% python3 -q
>>> import numpy as np
>>> from numpy import linalg as LA
>>> np.set_printoptions(precision=1, suppress=True, linewidth=200, sign=" ")
>>> def tidy(a):
...     return np.round(a, 1) + 0
... 
>>> J = np.loadtxt("case1.csv", delimiter=",")
>>> print(tidy(J))
[[-1.4 -0.7  3.9 -3.6 -2.8]
 [ 2.3  1.3  0.9 -0.9  0.6]
 [-0.2  2.1  1.5  1.3 -2.4]
 [ 3.5  3.9 -1.1  3.3  1. ]
 [ 8.   2.7  3.7 -6.5  4.9]
 [ 3.5  1.1  3.7 -5.   1.3]
 [ 2.2  0.5  2.2 -3.1  0.7]
 [ 5.8  4.5  0.9  0.   2.6]
 [ 7.9  8.9  5.6 -1.6  1.3]
 [ 2.   0.1  3.5 -4.8  0.3]
 [-2.1  6.2  3.9  4.7 -6.9]
 [10.4 10.3  3.4  0.6  3.7]
 [ 2.8  2.7 -0.3  1.5  0.8]
 [ 5.3  2.7  0.  -0.7  3.2]
 [-6.  -2.6  3.  -1.4 -6.2]
 [ 4.4 -0.8 -2.6 -1.1  4.7]
 [ 6.2  3.7  1.9 -2.2  3.1]
 [ 4.8  0.2 -0.5 -2.6  4.1]
 [ 6.1  7.4  3.8  0.   0.7]
 [ 5.6  7.2  1.6  2.5  0.9]
 [ 3.4 -5.3 -6.3 -1.4  6.8]
 [ 4.2  3.8  4.2 -3.1  0.5]
 [-5.8 -1.8  2.4  0.1 -6.2]
 [ 2.8  2.8 -1.4  2.9  1. ]
 [ 3.3  7.7  1.2  5.2 -1.6]
 [ 4.   3.1  1.8 -1.1  1.2]
 [ 2.9  8.   3.7  3.2 -2.8]
 [ 4.3 -1.3 -5.4  1.4  5.6]]
>>> basis = J[[9, 22]].astype(float)
>>> for _ in range(6):
...     idx = LA.norm(J[:, None] - basis, axis=-1).argmin(axis=1)
...     basis = np.array([J[idx == j].mean(axis=0) for j in range(2)])
... 
>>> print(idx)
[ 1  0  1  0  0  0  0  0  0  0  1  0  0  0  1  0  0  0  0  0  0  0  1  0  0  0  0  0]
>>> print(tidy(basis))
[[ 4.6  3.3  1.1 -0.6  1.9]
 [-3.1  0.6  2.9  0.2 -4.9]]
>>> print(np.bincount(idx))
[ 23   5]
>>> U, sv, vt = LA.svd(J)
>>> print(tidy(sv))
[ 35.   24.4  17.2   1.9   0. ]
>>> out = U[:, :4] @ np.diag(sv[:4]) @ vt[:4]
>>> print(LA.matrix_rank(J, rtol=0.05))
4
>>> print(tidy(np.abs(J - out).max()))
0.0
>>> print(tidy(LA.norm(J - out) / LA.norm(J)))
0.0
>>> rk = LA.matrix_rank(J)
>>> print(rk)
4
>>> N = LA.svd(J)[2][rk:].T
>>> print(np.allclose(J @ N, 0))
True
>>> print(LA.matrix_rank(J.T @ J), LA.matrix_rank(J @ J.T))
4 4
>>> print(tidy(N @ N.T))
[[ 0.  -0.1  0.1  0.1  0. ]
 [-0.1  0.2 -0.3 -0.3 -0.1]
 [ 0.1 -0.3  0.4  0.3  0.1]
 [ 0.1 -0.3  0.3  0.3  0.1]
 [ 0.  -0.1  0.1  0.1  0. ]]
>>> M = np.loadtxt("block14.csv", delimiter=",")
>>> print(M)
[[-1.  0.  0.  0.]
 [-2. -2.  0.  0.]
 [-3. -1. -1.  0.]
 [-3.  2. -1.  1.]]
>>> # triangular
>>> out = np.array([[1, 1], [1, -2]])
>>> basis = np.kron(out, M)
>>> print(tidy(LA.norm(basis, 2)), tidy(LA.norm(out, 2) * LA.norm(M, 2)))
11.5 11.5
>>> print(LA.matrix_rank(basis))
8
>>> print(tidy(np.sort(LA.eigvals(M))))
[-2. -1. -1.  1.]
>>> vals, evecs = LA.eig(M)
>>> print(tidy(np.sort(LA.eigvals(M @ M))))
[ 1.  1.  1.  4.]
>>> print(M @ evecs[:, 0] - vals[0] * evecs[:, 0])
[ 0.  0.  0.  0.]
>>> print(tidy(np.sort(LA.eigvals(LA.inv(M)))))
[-1.  -1.  -0.5  1. ]
>>> print(tidy(np.sort(LA.eigvals(M.T))))
[-2. -1. -1.  1.]
>>> print(vals)
[ 1. -1. -2. -1.]
>>> rng = np.random.default_rng(492763)
>>> W0 = np.eye(6, dtype=int)[rng.permutation(6)]
>>> print(W0)
[[ 0  1  0  0  0  0]
 [ 0  0  1  0  0  0]
 [ 0  0  0  1  0  0]
 [ 0  0  0  0  0  1]
 [ 1  0  0  0  0  0]
 [ 0  0  0  0  1  0]]
>>> # keeps lengths
>>> f = np.array([2, 1])
>>> print(tidy(np.convolve(J[1], f)))
[ 4.5  4.9  3.1 -0.8  0.4  0.6]
>>> print(tidy(np.polyval(f, J[1])))
[ 5.5  3.6  2.8 -0.7  2.3]
>>> T = np.stack([W0, 4 * W0, W0[::-1]])
>>> print(T.shape)
(3, 6, 6)
>>> print(tidy(LA.norm(T, axis=(1, 2))))
[ 2.4  9.8  2.4]
>>> print(LA.matrix_rank(T.reshape(3, -1)))
2
>>> vec = np.array([0, 1, 1, 1, 1, 1])
>>> print(6 - LA.matrix_rank(W0 - np.eye(6), tol=1e-8))
1
>>> print(tidy(np.abs(LA.eigvals(W0))))
[ 1.  1.  1.  1.  1.  1.]
>>> print([p for p in range(1, 25) if np.allclose(LA.matrix_power(W0, p), np.eye(6))])
[6, 12, 18, 24]
>>> print(W0.T @ (W0 @ vec))
[ 0  1  1  1  1  1]
>>> print(tidy(LA.inv(W0)))
[[ 0.  0.  0.  0.  1.  0.]
 [ 1.  0.  0.  0.  0.  0.]
 [ 0.  1.  0.  0.  0.  0.]
 [ 0.  0.  1.  0.  0.  0.]
 [ 0.  0.  0.  0.  0.  1.]
 [ 0.  0.  0.  1.  0.  0.]]
>>> print(tidy(np.sort(np.abs(LA.eigvals(W0)))))
[ 1.  1.  1.  1.  1.  1.]
>>> print(np.allclose(W0, W0.T))
False
>>> print(np.allclose(W0 @ W0.T, W0.T @ W0))
True
>>> print(W0 @ W0)
[[ 0  0  1  0  0  0]
 [ 0  0  0  1  0  0]
 [ 0  0  0  0  0  1]
 [ 0  0  0  0  1  0]
 [ 0  1  0  0  0  0]
 [ 1  0  0  0  0  0]]
>>> print(tidy(np.abs(LA.eigvals(W0)).max()))
1.0
>>> Q, _ = LA.qr(np.array([[2.0, -1.1, -1.8], [1.6, 0.0, 0.8], [-1.6, -1.1, 0.2]]))
>>> feats = Q[:, :3]
>>> print(tidy(feats))
[[-0.7  0.6 -0.4]
 [-0.5  0.   0.8]
 [ 0.5  0.8  0.4]]
>>> # orthonormal columns
>>> print(tidy(LA.norm(feats, axis=0)))
[ 1.  1.  1.]
>>> print(tidy(LA.pinv(feats)))
[[-0.7 -0.5  0.5]
 [ 0.6  0.   0.8]
 [-0.4  0.8  0.4]]
>>> Q = feats.astype(float).copy()
>>> for j in range(3):
...     Q[:, j] -= Q[:, :j] @ (Q[:, :j].T @ Q[:, j])
...     Q[:, j] /= LA.norm(Q[:, j])
... 
>>> print(tidy(Q.T @ feats))
[[ 1.  0.  0.]
 [ 0.  1.  0.]
 [ 0.  0.  1.]]
>>> U, sv, vt = LA.svd(feats, full_matrices=False)
>>> print(tidy(np.cumsum(sv ** 2) / np.sum(sv ** 2)))
[ 0.3  0.7  1. ]
>>> print(tidy(U.T @ U))
[[ 1.  0.  0.]
 [ 0.  1.  0.]
 [ 0.  0.  1.]]
>>> print(sv / sv[0])
[ 1.  1.  1.]
>>> print(tidy(np.sqrt((sv ** 2).sum())), tidy(LA.norm(feats)))
1.7 1.7
>>> print(tidy(U.T @ feats @ vt.T))
[[ 1.  0.  0.]
 [ 0.  1.  0.]
 [ 0.  0.  1.]]
>>> print(sv)
[ 1.  1.  1.]
>>> print(np.allclose(U * sv @ vt, feats))
True
>>> F = np.loadtxt("a.csv", delimiter=",")
>>> print(F)
[[-12.5  14.7  15.1  -1.1]
 [-12.2  12.4  11.6   0.2]
 [  5.1  -9.  -10.9   2.5]
 [ -5.9   6.2   5.8   0.1]
 [-12.8  13.9  13.4  -0.4]
 [ -0.9   0.4   0.    0.5]
 [  9.2  -4.5  -0.9  -3.5]
 [  3.3 -11.1 -16.1   5.5]
 [ 12.9 -13.9 -13.5   0.5]
 [-11.2   8.8   6.4   2.1]
 [  1.9  -8.3 -12.3   4.8]
 [  2.7   7.1  13.6  -7.3]
 [  1.4  -7.  -10.6   4.3]
 [  8.7  -8.6  -7.8  -0.4]
 [ -8.8   5.3   2.4   2.9]
 [  7.9 -11.4 -12.7   2.4]
 [ -9.   11.8  13.1  -2. ]]
>>> basis = F[[2, 6]].astype(float)
>>> for _ in range(5):
...     idx = LA.norm(F[:, None] - basis, axis=-1).argmin(axis=1)
...     basis = np.array([F[idx == j].mean(axis=0) for j in range(2)])
... 
>>> print(idx)
[ 1  1  0  1  1  1  0  0  0  1  0  1  0  0  1  0  1]
>>> print(tidy(basis[1] - basis[0]))
[-14.1  18.2  19.6  -2.6]
>>> print(np.abs(basis[1] - basis[0]).argmax())
2
>>> idx = rng.permutation(4)
>>> out = F[:, idx] * rng.choice([-1, 1], 4)
>>> print(out)
[[  1.1  15.1  14.7  12.5]
 [ -0.2  11.6  12.4  12.2]
 [ -2.5 -10.9  -9.   -5.1]
 [ -0.1   5.8   6.2   5.9]
 [  0.4  13.4  13.9  12.8]
 [ -0.5   0.    0.4   0.9]
 [  3.5  -0.9  -4.5  -9.2]
 [ -5.5 -16.1 -11.1  -3.3]
 [ -0.5 -13.5 -13.9 -12.9]
 [ -2.1   6.4   8.8  11.2]
 [ -4.8 -12.3  -8.3  -1.9]
 [  7.3  13.6   7.1  -2.7]
 [ -4.3 -10.6  -7.   -1.4]
 [  0.4  -7.8  -8.6  -8.7]
 [ -2.9   2.4   5.3   8.8]
 [ -2.4 -12.7 -11.4  -7.9]
 [  2.   13.1  11.8   9. ]]
>>> U, _, vt = LA.svd(F.T @ out)
>>> print(tidy(U @ vt))
[[ 0.  0.  0. -1.]
 [ 0.  0.  1.  0.]
 [ 0.  1.  0.  0.]
 [-1.  0.  0.  0.]]
>>> print(tidy(LA.lstsq(F, out)[0]))
[[ 0.  0.  0. -1.]
 [ 0.  0.  1.  0.]
 [ 0.  1.  0.  0.]
 [-1.  0.  0.  0.]]
>>> m1 = np.load("dump.npy")
>>> print(m1)
[[ 2 -2 -2  2  0]
 [-3 -3 -3 -3 -3]
 [ 0  2 -3 -2  2]
 [ 2 -2  2  2  3]
 [ 5  1  1  5  3]]
>>> # rank 4
>>> out = m1 + rng.integers(-2, 3, (5, 4)) @ rng.integers(-2, 3, (4, 5))
>>> print(out)
[[-8  4  6  4 10]
 [-5 -3 -3  2 -4]
 [ 2  1  0 -2  3]
 [-6  1  5  4  8]
 [ 7  0  0  6  1]]
>>> print(out - m1)
[[-10   6   8   2  10]
 [ -2   0   0   5  -1]
 [  2  -1   3   0   1]
 [ -8   3   3   2   5]
 [  2  -1  -1   1  -2]]
>>> print(LA.matrix_rank(out - m1, tol=1e-8))
4
>>> print(tidy(LA.svd(out - m1, compute_uv=False)))
[ 20.5   5.9   4.    1.    0. ]
>>> print(np.abs(out - m1).sum(axis=1))
[ 36   8   7  21   7]
